$ python3 -q
>>> import numpy as np
>>> np.set_printoptions(precision=3, suppress=True, linewidth=200)
>>> A = np.load("data.npy")
>>> A
array([[2, 0, 0, 0, 0, 0, 0, 0],
       [0, 0, 0, 0, 1, 0, 0, 0],
       [0, 0, 0, 0, 0, 0, 0, 0],
       [0, 0, 0, 0, 0, 0, 0, 0],
       [0, 0, 0, 0, 0, 1, 0, 0],
       [0, 0, 0, 0, 0, 0, 0, 2],
       [0, 0, 0, 0, 0, 0, 0, 0],
       [0, 0, 0, 0, 0, 0, 0, 0]])
>>> # triangular, det is the product of the diagonal
>>> def softmax(z):
...     e = np.exp(z - z.max(axis=-1, keepdims=True))
...     return e / e.sum(axis=-1, keepdims=True)
... 
>>> softmax(A[1] + -2)
array([0.103, 0.103, 0.103, 0.103, 0.28 , 0.103, 0.103, 0.103])
>>> softmax(A[1])
array([0.103, 0.103, 0.103, 0.103, 0.28 , 0.103, 0.103, 0.103])
>>> np.round(softmax(10 * A[1]), 3) + 0
array([0., 0., 0., 0., 1., 0., 0., 0.])
>>> att = A @ A.T / np.sqrt(8)
>>> softmax(att)
array([[0.37 , 0.09 , 0.09 , 0.09 , 0.09 , 0.09 , 0.09 , 0.09 ],
       [0.119, 0.169, 0.119, 0.119, 0.119, 0.119, 0.119, 0.119],
       [0.125, 0.125, 0.125, 0.125, 0.125, 0.125, 0.125, 0.125],
       [0.125, 0.125, 0.125, 0.125, 0.125, 0.125, 0.125, 0.125],
       [0.119, 0.119, 0.119, 0.119, 0.169, 0.119, 0.119, 0.119],
       [0.09 , 0.09 , 0.09 , 0.09 , 0.09 , 0.37 , 0.09 , 0.09 ],
       [0.125, 0.125, 0.125, 0.125, 0.125, 0.125, 0.125, 0.125],
       [0.125, 0.125, 0.125, 0.125, 0.125, 0.125, 0.125, 0.125]])
>>> left, s, vt = np.linalg.svd(A)
>>> evecs = vt[:(s > 1e-8).sum()]
>>> rng = np.random.default_rng(89353)
>>> x = A[4] + 3 * A[6] + rng.integers(2) * np.eye(8)[6]
>>> x
array([0., 0., 0., 0., 0., 1., 1., 0.])
>>> round(np.linalg.norm(x - evecs.T @ evecs @ x), 3)
np.float64(1.0)
>>> evecs.T @ evecs
array([[1., 0., 0., 0., 0., 0., 0., 0.],
       [0., 0., 0., 0., 0., 0., 0., 0.],
       [0., 0., 0., 0., 0., 0., 0., 0.],
       [0., 0., 0., 0., 0., 0., 0., 0.],
       [0., 0., 0., 0., 1., 0., 0., 0.],
       [0., 0., 0., 0., 0., 1., 0., 0.],
       [0., 0., 0., 0., 0., 0., 0., 0.],
       [0., 0., 0., 0., 0., 0., 0., 1.]])
>>> np.allclose(evecs.T @ evecs @ x, x)
False
>>> feats = np.loadtxt("case0.csv", delimiter=",")
>>> feats
array([[ 0.3  ,  0.2  , -0.5  , -0.3  , -1.   ,  0.2  ,  0.988],
       [ 0.2  ,  0.9  ,  0.8  ,  0.8  ,  1.3  , -1.4  , -1.561],
       [-0.2  , -1.2  , -0.8  ,  0.2  , -0.4  ,  1.2  ,  1.598],
       [ 0.2  , -3.8  , -1.   , -0.6  ,  0.9  ,  1.4  ,  2.025],
       [ 0.2  , -0.1  ,  0.2  ,  0.6  , -0.6  ,  1.6  , -0.451],
       [-0.6  ,  1.2  , -1.7  , -1.4  , -1.1  ,  0.3  ,  3.386],
       [-0.1  ,  0.2  , -0.2  , -0.7  ,  0.5  ,  0.5  ,  0.502],
       [-1.6  , -1.   , -0.8  ,  0.7  ,  0.1  , -0.6  ,  1.61 ],
       [-0.3  , -0.6  , -1.   ,  0.3  , -0.4  , -0.5  ,  2.014],
       [-0.6  ,  1.2  ,  0.6  , -0.8  ,  0.2  ,  0.2  , -1.209],
       [ 0.8  ,  0.2  ,  1.3  , -0.5  , -1.5  , -1.5  , -2.598],
       [ 0.7  ,  0.   , -0.6  ,  2.6  , -0.6  ,  0.2  ,  1.234],
       [ 0.9  ,  1.9  , -0.6  ,  1.2  ,  0.6  ,  1.4  ,  1.249],
       [ 1.2  , -0.6  , -2.8  , -0.2  ,  0.   , -0.3  ,  5.511],
       [ 0.3  ,  2.3  ,  0.6  , -0.8  , -0.9  , -0.5  , -1.283],
       [ 0.1  , -0.2  , -0.1  , -2.7  , -0.5  , -0.7  ,  0.196],
       [-1.7  , -2.   , -1.   ,  0.3  , -0.3  ,  0.9  ,  1.983],
       [ 1.4  , -3.2  , -0.8  , -0.7  ,  1.4  ,  1.   ,  1.579],
       [-3.1  ,  0.6  , -0.4  ,  1.6  , -0.3  , -0.5  ,  0.791]])
>>> np.round(softmax(10 * feats[9]), 3) + 0
array([0.   , 0.997, 0.002, 0.   , 0.   , 0.   , 0.   ])
>>> softmax(feats).sum(axis=1)
array([1., 1., 1., 1., 1., 1., 1., 1., 1., 1., 1., 1., 1., 1., 1., 1., 1., 1., 1.])
>>> att = feats @ feats.T / np.sqrt(7)
>>> softmax(att).round(6).argmax(axis=1)
array([13,  1, 13,  3,  4, 13, 13, 13, 13, 14, 10, 11, 12, 13, 14, 15,  3,  3, 18])
>>> softmax(att)[9] @ feats
array([-0.015,  0.951,  0.414, -0.424, -0.33 , -0.355, -0.843])
>>> np.round(np.abs(np.linalg.svd(feats)[2][-1]), 3) + 0
array([0.002, 0.   , 0.894, 0.002, 0.009, 0.001, 0.449])
>>> [round(float(x), 3) for x in np.linalg.svd(feats, compute_uv=False)[:3]]
[10.642, 6.163, 5.198]
>>> np.argsort(-np.linalg.norm(feats, axis=0).round(6), kind="stable")[:3]
array([6, 1, 3])
>>> np.linalg.matrix_rank(feats, rtol=0.1)
np.int64(6)
>>> J = np.load("arr.npy")
>>> J
array([[ 0.007, -0.02 , -3.99 ],
       [ 0.006, -0.019,  3.961],
       [-0.021,  0.019,  3.998],
       [ 0.024, -0.007, -2.002],
       [-0.003, -0.018,  0.013],
       [ 0.002,  0.011,  2.042]])
>>> # column 2 is much longer than the rest
>>> left, s, vt = np.linalg.svd(J)
>>> s
array([7.468, 0.04 , 0.023])
>>> Y = left[:, :1] @ np.diag(s[:1]) @ vt[:1]
>>> np.round(np.linalg.norm(J - Y) / np.linalg.norm(J), 3)
np.float64(0.006)
>>> round(float(np.linalg.norm(J - Y, 2)), 3), round(float(s[1]), 3)
(0.04, 0.04)
>>> Y.round(3) + 0
array([[ 0.009, -0.008, -3.99 ],
       [-0.009,  0.008,  3.961],
       [-0.009,  0.008,  3.998],
       [ 0.005, -0.004, -2.002],
       [ 0.   ,  0.   ,  0.013],
       [-0.005,  0.004,  2.042]])
>>> u = np.array([4, 2, 1])
>>> np.polyval(u, J[4])
array([0.994, 0.965, 1.027])
>>> np.round(np.correlate(J[4], J[3], "full"), 3) + 0
array([ 0.006,  0.036, -0.026, -0.001,  0.   ])
>>> np.round(np.cross(J[4, :3], J[3, :3]), 3) + 0
array([ 0.036, -0.006,  0.   ])
>>> Y = np.c_[J[:, :1] @ np.array([[-4]]), np.array([3, 1, 2, 3, 2, 3])]
>>> Y
array([[-0.028,  3.   ],
       [-0.024,  1.   ],
       [ 0.084,  2.   ],
       [-0.096,  3.   ],
       [ 0.012,  2.   ],
       [-0.008,  3.   ]])
>>> np.linalg.matrix_rank(Y)
np.int64(2)
>>> np.linalg.matrix_rank(np.c_[J, Y])
np.int64(4)
>>> Y = J + rng.integers(-2, 3, (6, 1)) @ rng.integers(-2, 3, (1, 3))
>>> Y
array([[-1.993,  3.98 , -7.99 ],
       [-0.994,  1.981,  1.961],
       [-1.021,  2.019,  1.998],
       [-1.976,  3.993, -6.002],
       [-0.003, -0.018,  0.013],
       [ 1.002, -1.989,  4.042]])
>>> Y - J
array([[-2.,  4., -4.],
       [-1.,  2., -2.],
       [-1.,  2., -2.],
       [-2.,  4., -4.],
       [ 0.,  0.,  0.],
       [ 1., -2.,  2.]])
>>> np.abs(Y - J).sum(axis=1)
array([10.,  5.,  5., 10.,  0.,  5.])
>>> np.linalg.matrix_rank(Y - J, tol=1e-8)
np.int64(1)
>>> np.round(np.linalg.svd(Y - J, compute_uv=False), 3) + 0
array([9.95, 0.  , 0.  ])
